% ipython --no-banner

In [1]: import numpy as np

In [2]: import numpy.linalg as la

In [3]: np.set_printoptions(suppress=True, linewidth=100)

In [4]: W0 = np.loadtxt("block10.csv", delimiter=",")

In [5]: W0.round(2)
Out[5]: 
array([[ 0.75, -0.49,  1.51],
       [ 1.49,  0.98,  2.98],
       [ 0.44, -1.13,  0.87],
       [ 0.81, -0.38,  1.62],
       [ 1.54,  1.08,  3.08],
       [ 0.71, -0.58,  1.42],
       [ 0.53, -0.94,  1.06],
       [ 2.02,  2.03,  4.03],
       [ 2.62,  3.25,  5.25],
       [ 1.95,  1.9 ,  3.9 ]])

In [6]: W2 = W0[[2, 0]].astype(float)

In [7]: for _ in range(6):
   ...:     lab = la.norm(W0[:, None] - W2, axis=-1).argmin(axis=1)
   ...:     W2 = np.array([W0[lab == j].mean(axis=0) for j in range(2)])
   ...: 

In [8]: lab
Out[8]: array([0, 1, 0, 0, 1, 0, 0, 1, 1, 1])

In [9]: W2.round(2)
Out[9]: 
array([[ 0.65, -0.7 ,  1.3 ],
       [ 1.92,  1.85,  3.85]])

In [10]: np.round(W2[1] - W2[0], 2)
Out[10]: array([1.28, 2.55, 2.55])

In [11]: X = np.load("x.npy")

In [12]: X
Out[12]: 
array([[ 2,  1,  2,  4],
       [ 0, -1,  0,  2],
       [-1, -2, -1,  1]])

In [13]: la.lstsq(X[:-1].T, X[-1])[2]
Out[13]: np.int32(2)

In [14]: np.unique(X.round(6), axis=0).shape
Out[14]: (3, 4)

In [15]: np.round(X @ la.pinv(X) @ X, 2) + 0
Out[15]: 
array([[ 2.,  1.,  2.,  4.],
       [ 0., -1.,  0.,  2.],
       [-1., -2., -1.,  1.]])
